>>> import numpy as np
>>> np.set_printoptions(precision=2, suppress=True, linewidth=160)
>>> rng = np.random.default_rng(761)
>>> F = np.eye(6, dtype=int)[rng.permutation(6)] * np.array([3, 3, 1, 1, 1, 0])
>>> print(F)
[[0 0 0 0 0 0]
 [0 0 0 0 1 0]
 [0 0 1 0 0 0]
 [3 0 0 0 0 0]
 [0 3 0 0 0 0]
 [0 0 0 1 0 0]]
>>> print((F != 0).astype(int))
[[0 0 0 0 0 0]
 [0 0 0 0 1 0]
 [0 0 1 0 0 0]
 [1 0 0 0 0 0]
 [0 1 0 0 0 0]
 [0 0 0 1 0 0]]
>>> print(np.round(np.linalg.det(F), 2))
0.0
>>> Uu, s, vt = np.linalg.svd(F)
>>> print(np.argmax(s[:-1] / (s[1:] + 1e-6)) + 1)
5
>>> out = Uu[:, :5] @ np.diag(s[:5]) @ vt[:5]
>>> print(out)
[[0. 0. 0. 0. 0. 0.]
 [0. 0. 0. 0. 1. 0.]
 [0. 0. 1. 0. 0. 0.]
 [3. 0. 0. 0. 0. 0.]
 [0. 3. 0. 0. 0. 0.]
 [0. 0. 0. 1. 0. 0.]]
>>> print(np.linalg.matrix_rank(out))
5
>>> print(np.argsort(-np.linalg.norm(F, axis=0).round(6), kind="stable")[:3])
[0 1 2]
>>> print([round(float(x), 2) for x in np.linalg.svd(F, compute_uv=False)[:3]])
[3.0, 3.0, 1.0]
>>> f = np.array([2, 0])
>>> print(np.correlate(F[4], F[0], "full"))
[0 0 0 0 0 0 0 0 0 0 0]
>>> print(np.cross(F[4, :3], F[0, :3]))
[0 0 0]
>>> out = np.array([[9, 1, 4], [0, 1, 2], [5, 6, 1], [7, 6, 2], [6, 2, 0], [1, 6, 1]])
>>> print(np.einsum("ik,kj->ij", F, out))
[[ 0  0  0]
 [ 6  2  0]
 [ 5  6  1]
 [27  3 12]
 [ 0  3  6]
 [ 7  6  2]]
>>> print(np.einsum("ij,ij->i", F, F))
[0 1 1 9 9 1]
>>> print(np.linalg.matrix_rank(F @ out))
3
>>> print(np.vstack([F, out.T]).shape)
(9, 6)
>>> X = np.array([[1, 3, 1, -1, -1],
...     [3, -3, -1, 0, -1],
...     [-2, 3, 3, -1, 2],
...     [-2, 1, 0, 3, -2],
...     [10, -6, -2, -1, -4]])
>>> print(X)
[[ 1  3  1 -1 -1]
 [ 3 -3 -1  0 -1]
 [-2  3  3 -1  2]
 [-2  1  0  3 -2]
 [10 -6 -2 -1 -4]]
>>> print(np.allclose(X[:-1].T @ np.linalg.lstsq(X[:-1].T, X[-1])[0], X[-1]))
True
>>> print(round(float(np.linalg.norm(X, 2) / np.linalg.norm(X)), 2))
0.91
>>> print([round(float(x), 2) for x in np.linalg.svd(X, compute_uv=False)[:3]])
[14.02, 4.77, 3.68]
>>> print(np.linalg.matrix_rank(X, rtol=0.1))
4
>>> print(np.argsort(-np.linalg.norm(X, axis=0).round(6), kind="stable")[:3])
[0 1 4]
>>> Uu, s, vt = np.linalg.svd(X)
>>> print(s.round(2) + 0)
[14.02  4.77  3.68  1.46  0.  ]
>>> out = Uu[:, :4] @ np.diag(s[:4]) @ vt[:4]
>>> print(out.round(2) + 0)
[[ 1.  3.  1. -1. -1.]
 [ 3. -3. -1.  0. -1.]
 [-2.  3.  3. -1.  2.]
 [-2.  1.  0.  3. -2.]
 [10. -6. -2. -1. -4.]]
>>> E = np.load("dump.npy")
>>> print(E)
[[ 4 -2 -1  2  1]
 [-2  0  0  0  1]
 [-1  0  4  0  1]
 [ 2  0  0 -4  3]
 [ 1  1  1  3 -4]]
>>> print([round(float(np.linalg.det(E[:i, :i])), 2) + 0 for i in range(1, 6)])
[4.0, -4.0, -16.0, 64.0, 124.0]
>>> print(np.all(np.linalg.eigvalsh(E) > 0))
False
>>> print(np.round(np.linalg.eigvalsh(E).min(), 2))
-7.13
>>> idx = rng.permutation(5)
>>> print(idx)
[1 3 0 2 4]
>>> out = E[idx][:, idx]
>>> print(np.diag(out))
[ 0 -4  4  4 -4]
>>> print(np.sort(np.abs(np.linalg.eigvals(out))))
[0.29 2.72 3.83 5.74 7.13]
>>> print(np.trace(out))
0
>>> out = np.array([[0, 2], [0, 0]])
>>> C = np.kron(out, E)
>>> print(np.linalg.matrix_rank(C))
5
>>> print(C.shape)
(10, 10)
>>> w, V = np.linalg.eig(E)
>>> print(np.sort(np.linalg.eigvals(np.linalg.inv(E))))
[-0.37 -0.14  0.17  0.26  3.44]
>>> print(np.sort(np.linalg.eigvals(E @ E)))
[ 0.08  7.42 14.64 32.96 50.89]
>>> vec = np.array([1, 1, -5, 4, 5])
>>> target = E @ vec
>>> print(target)
[ 20   3 -16   1 -11]
>>> print(np.linalg.solve(E, -1 * target))
[-1. -1.  5. -4. -5.]
>>> print(np.linalg.solve(E, target + E[:, 3]))
[ 1.  1. -5.  5.  5.]
>>> print(np.linalg.solve(E, target))
[ 1.  1. -5.  4.  5.]
>>> data = np.array([[2, 0, 2, 0], [-4, 0, -4, 0], [2, 0, 2, 0], [-4, 0, -4, 0]])
>>> print(np.linalg.matrix_rank(data, rtol=0.1))
1
>>> print(np.linalg.cond(data) > 100)
True
>>> print(np.argsort(-np.linalg.norm(data, axis=0).round(6), kind="stable")[:3])
[0 2 1]
>>> print(np.round(np.sort(np.abs(np.linalg.eigvals(data))), 2) + 0)
[0. 0. 0. 4.]
>>> print(data @ data)
[[  8   0   8   0]
 [-16   0 -16   0]
 [  8   0   8   0]
 [-16   0 -16   0]]
>>> print(np.round(np.linalg.det(data), 2))
0.0
>>> print(round(np.abs(np.linalg.eigvals(data)).max(), 2))
4.0
>>> Uu, s, vt = np.linalg.svd(data)
>>> V = vt[:(s > 1e-8).sum()]
>>> vec = data[1] + 5 * data[0] + rng.integers(2) * np.eye(4)[0]
>>> print(vec)
[6. 0. 6. 0.]
>>> print(np.linalg.matrix_rank(np.vstack([data, vec])))
1
>>> print(np.allclose(V.T @ V @ vec, vec))
True
>>> f = np.array([2, 0, 7])
>>> print(np.polyval(f, data[3]))
[39  7 39  7]
>>> print(np.convolve(data[3], f))
[ -8   0 -36   0 -28   0]
>>> print(np.array([np.convolve(row, f, "same") for row in data]))
[[  0  18   0  14]
 [  0 -36   0 -28]
 [  0  18   0  14]
 [  0 -36   0 -28]]
>>> out = data / np.sqrt((data ** 2).mean(axis=1, keepdims=True))
>>> print(out[0])
[1.41 0.   1.41 0.  ]
>>> print(np.linalg.matrix_rank(out) == np.linalg.matrix_rank(data))
True
>>> print(np.linalg.norm(out, axis=1))
[2. 2. 2. 2.]
>>> print(np.linalg.matrix_rank(data - data.mean(axis=1, keepdims=True)))
1
>>> m1 = np.array([[2.04, 20.78, 22.59],
...     [2.25, 9.38, 9.38],
...     [2.25, 8.67, 8.55],
...     [2.21, 6.13, 5.59],
...     [2.18, 5.29, 4.63],
...     [2.16, 5.0, 4.29],
...     [1.94, 2.56, 1.51],
...     [1.41, 0.84, -0.23],
...     [1.0, 0.4, -0.45],
...     [-0.1, -0.04, 0.07],
...     [-0.81, -0.36, 0.51],
...     [-0.84, -0.38, 0.53],
...     [-2.16, -1.61, 0.91],
...     [-5.29, -8.59, -1.75],
...     [-5.65, -9.78, -2.41],
...     [-6.03, -11.13, -3.2],
...     [-7.81, -18.46, -7.87],
...     [-8.43, -21.47, -9.92],
...     [-9.77, -28.68, -15.04]])
>>> vec = np.array([-2, -1, -1])
>>> target = m1 @ vec
>>> c, lr = np.zeros(3), 1 / np.linalg.norm(m1, 2) ** 2
>>> for i in range(50):
...     c -= lr * m1.T @ (m1 @ c - target)
...     if i % 10 == 0: print(i, round(np.linalg.norm(m1 @ c - target), 2))
... 
0 9.85
10 6.24
20 4.5
30 3.76
40 3.46
>>> print(c)
[-0.95 -1.65 -0.52]
>>> d = np.linalg.norm(m1[:, None] - m1[None], axis=-1)
>>> print(np.unravel_index(d.round(6).argmax(), d.shape))
(np.int64(0), np.int64(18))
>>> print(d.shape)
(19, 19)
>>> print(d[16].round(6).argsort(kind="stable")[:4])
[16 17 15 14]
>>> print(np.linalg.matrix_rank(d ** 2))
5
>>> P = m1 @ np.linalg.solve(m1.T @ m1, m1.T)
>>> print(np.round(np.linalg.eigvalsh(P), 2) + 0)
[0. 0. 0. 0. 0. 0. 0. 0. 0. 0. 0. 0. 0. 0. 0. 0. 1. 1. 1.]
>>> print(round(np.trace(P), 2))
3.0
>>> print(P @ m1[:, 1])
[ 20.78   9.38   8.67   6.13   5.29   5.     2.56   0.84   0.4   -0.04  -0.36  -0.38  -1.61  -8.59  -9.78 -11.13 -18.46 -21.47 -28.68]
>>> vec = np.array([0, 1, 1])
>>> target = m1 @ vec
>>> print(np.round(np.linalg.pinv(m1) @ m1, 2) + 0)
[[1. 0. 0.]
 [0. 1. 0.]
 [0. 0. 1.]]
>>> print(np.round(np.linalg.lstsq(m1, target)[0], 2) + 0)
[0. 1. 1.]
>>> print(np.round(np.linalg.solve(m1.T @ m1, m1.T @ target), 2) + 0)
[0. 1. 1.]
>>> target = target + 0.1 * rng.normal(size=19)
>>> print(target)
[ 43.26  18.85  17.22  11.72   9.77   9.2    4.13   0.62  -0.06  -0.07  -0.01   0.26  -0.69 -10.48 -12.38 -14.31 -26.31 -31.36 -43.6 ]
>>> c, *_ = np.linalg.lstsq(m1, target)
>>> print(c.round())
[0. 1. 1.]
>>> print(np.round(np.linalg.norm(target - m1 @ c), 2))
0.38
>>> C = np.array([[4, 2, 0], [0, 1, 4], [3, 5, 2]])
>>> mat = np.repeat(C, 10 // 3, axis=0)
>>> mat = mat + 0.1 * rng.normal(size=mat.shape)
>>> print(mat)
[[ 4.09  2.17 -0.1 ]
 [ 4.05  1.93 -0.02]
 [ 3.81  1.95 -0.1 ]
 [ 0.06  0.98  4.17]
 [-0.06  0.96  3.97]
 [-0.06  0.75  4.18]
 [ 3.01  5.12  2.02]
 [ 3.22  4.99  1.83]
 [ 2.98  5.05  2.13]]
>>> vec = np.array([-9, 7, 6])
>>> target = mat @ vec
>>> print(target)
[-22.2  -23.04 -21.22  31.35  31.11  30.93  20.94  17.    21.31]
>>> print(np.linalg.solve(mat.T @ mat, mat.T @ target))
[-9.  7.  6.]
>>> print(np.round(np.linalg.pinv(mat) @ mat, 2) + 0)
[[1. 0. 0.]
 [0. 1. 0.]
 [0. 0. 1.]]
>>> print(np.linalg.lstsq(mat, target)[0])
[-9.  7.  6.]
>>> target = target + 0.3 * rng.normal(size=9)
>>> print(target)
[-22.35 -23.06 -21.06  31.25  31.19  30.86  20.28  17.2   21.81]
>>> c, *_ = np.linalg.lstsq(mat, target)
>>> print(c.round())
[-9.  7.  6.]
>>> print(c)
[-9.    7.01  5.99]
>>> print(round(float(np.linalg.norm(target - mat @ c)), 2))
0.89
>>> K = np.loadtxt("block6.csv", delimiter=",")
>>> print(K)
[[ -1.86   4.57   9.49   8.19  14.79]
 [  7.12  16.1    0.48   5.03   8.02]
 [ 11.2    8.1   -2.57 -13.04   5.68]
 [ 19.67  -2.82  -0.23  -2.25  -0.14]
 [-18.19  -7.63   1.65   0.02   2.84]
 [  9.53 -11.98  -8.71  -9.39  -1.3 ]
 [  0.67  -1.     3.23 -17.4   -9.24]
 [  4.53   9.26   1.65   7.57 -15.28]
 [ -9.6   -9.86  -2.75  -2.47  14.04]
 [  0.08   4.01 -18.65  -5.87  -1.26]
 [-10.6   -0.3   -0.7  -13.9    9.69]
 [ -5.09   5.38   9.07  11.98 -10.93]
 [ 14.91   8.57  -2.91  -4.21   8.83]
 [  8.55 -13.32  -2.95  -9.75   6.76]
 [ 14.94   5.77  -1.04   4.48  11.06]]
>>> gram = np.cov(K, rowvar=False)
>>> print(gram.shape)
(5, 5)
>>> print(K.std(axis=0))
[10.39  8.38  6.48  8.62  8.85]
>>> d = np.linalg.norm(K[:, None] - K[None], axis=-1)
>>> print(np.linalg.matrix_rank(d ** 2))
7
>>> print(d.shape)
(15, 15)
>>> print(d[10].round(6).argsort(kind="stable")[:4])
[10  8  4  6]
>>> print((d + 1e9 * np.eye(15)).round(6).argmin(axis=1))
[ 1 14 12 12  8 13  5 11  4  5  8  7 14  5 12]
>>> print(np.unravel_index(d.round(6).argmax(), d.shape))
(np.int64(7), np.int64(8))
>>> out = np.c_[K[:, :4] @ np.array([[2, -2, 1, 0], [0, -1, 2, 2], [2, -1, 0, -1], [2, -1, 1, 0]]), np.array([0, 2, 0, 2, 1, 3, 1, 3, 3, 1, 0, 3, 3, 0, 0])]
>>> print(out)
[[ 31.64 -18.53  15.47  -0.35   0.  ]
 [ 25.26 -35.85  44.35  31.72   2.  ]
 [ -8.82 -14.89  14.36  18.77   0.  ]
 [ 34.38 -34.04  11.78  -5.41   2.  ]
 [-33.04  42.34 -33.43 -16.91   1.  ]
 [-17.14  11.02 -23.82 -15.25   3.  ]
 [-27.    13.83 -18.73  -5.23   1.  ]
 [ 27.5  -27.54  30.62  16.87   3.  ]
 [-29.64  34.28 -31.79 -16.97   3.  ]
 [-48.88  20.35   2.23  26.67   1.  ]
 [-50.4   36.1  -25.1    0.1    0.  ]
 [ 31.92 -16.25  17.65   1.69   3.  ]
 [ 15.58 -31.27  27.84  20.05   3.  ]
 [ -8.3    8.92 -27.84 -23.69   0.  ]
 [ 36.76 -39.09  30.96  12.58   0.  ]]
>>> print(np.round(np.linalg.lstsq(K, out[:, 0])[0], 2) + 0)
[2. 0. 2. 2. 0.]
>>> print(np.linalg.matrix_rank(out))
4
>>> d = np.linalg.norm(out[:, None] - out[None], axis=-1)
>>> print(d.shape)
(15, 15)
>>> print((d + 1e9 * np.eye(15)).round(6).argmin(axis=1))
[11  7 12  0  8 13  5 12  4 10  4  0  7  5  7]
>>> print(np.linalg.matrix_rank(d ** 2))
6
>>> out = K / np.sqrt((K ** 2).mean(axis=1, keepdims=True))
>>> print(np.linalg.matrix_rank(out) == np.linalg.matrix_rank(K))
True
>>> print(np.linalg.matrix_rank(K - K.mean(axis=1, keepdims=True)))
4
>>> J = np.load("run17.npy")
>>> print(J)
[[ 1.3  1.  -1.   0.  -3. ]
 [ 1.   2.3 -3.  -2.  -3. ]
 [ 2.   0.  -0.7 -2.   0. ]
 [-3.  -2.   0.  -0.7  3. ]
 [ 1.   1.  -1.   0.  -2.7]]
>>> Uu, s, vt = np.linalg.svd(J, full_matrices=False)
>>> print(np.abs(Uu[:, 0]).round(6).argmax())
1
>>> print(np.round(Uu.T @ Uu, 2) + 0)
[[1. 0. 0. 0. 0.]
 [0. 1. 0. 0. 0.]
 [0. 0. 1. 0. 0.]
 [0. 0. 0. 1. 0.]
 [0. 0. 0. 0. 1.]]
>>> print((s > 1e-8).sum())
5
>>> print(np.round(s / s[0], 2) + 0)
[1.   0.42 0.31 0.11 0.  ]
>>> print(np.round(Uu.T @ J @ vt.T, 2) + 0)
[[8.   0.   0.   0.   0.  ]
 [0.   3.34 0.   0.   0.  ]
 [0.   0.   2.49 0.   0.  ]
 [0.   0.   0.   0.9  0.  ]
 [0.   0.   0.   0.   0.  ]]
>>> print(np.round(vt @ vt.T, 2) + 0)
[[1. 0. 0. 0. 0.]
 [0. 1. 0. 0. 0.]
 [0. 0. 1. 0. 0.]
 [0. 0. 0. 1. 0.]
 [0. 0. 0. 0. 1.]]
>>> print(round(np.sqrt((s ** 2).sum()), 2), round(float(np.linalg.norm(J)), 2))
9.07 9.07
>>> t = np.radians(120)
>>> r_ = np.eye(5)
>>> r_[1, 1] = r_[4, 4] = np.cos(t)
>>> r_[1, 4], r_[4, 1] = -np.sin(t), np.sin(t)
>>> print(r_)
[[ 1.    0.    0.    0.    0.  ]
 [ 0.   -0.5   0.    0.   -0.87]
 [ 0.    0.    1.    0.    0.  ]
 [ 0.    0.    0.    1.    0.  ]
 [ 0.    0.87  0.    0.   -0.5 ]]
>>> out = J @ r_.T
>>> print(np.abs(out - J).max(axis=0))
[0.   1.1  0.   0.   6.49]
>>> print(np.allclose(np.linalg.norm(J, axis=1), np.linalg.norm(out, axis=1)))
True
>>> print(np.round(np.linalg.svd(J, compute_uv=False), 2) + 0, np.round(np.linalg.svd(out, compute_uv=False), 2) + 0)
[8.   3.34 2.49 0.9  0.  ] [8.   3.34 2.49 0.9  0.  ]
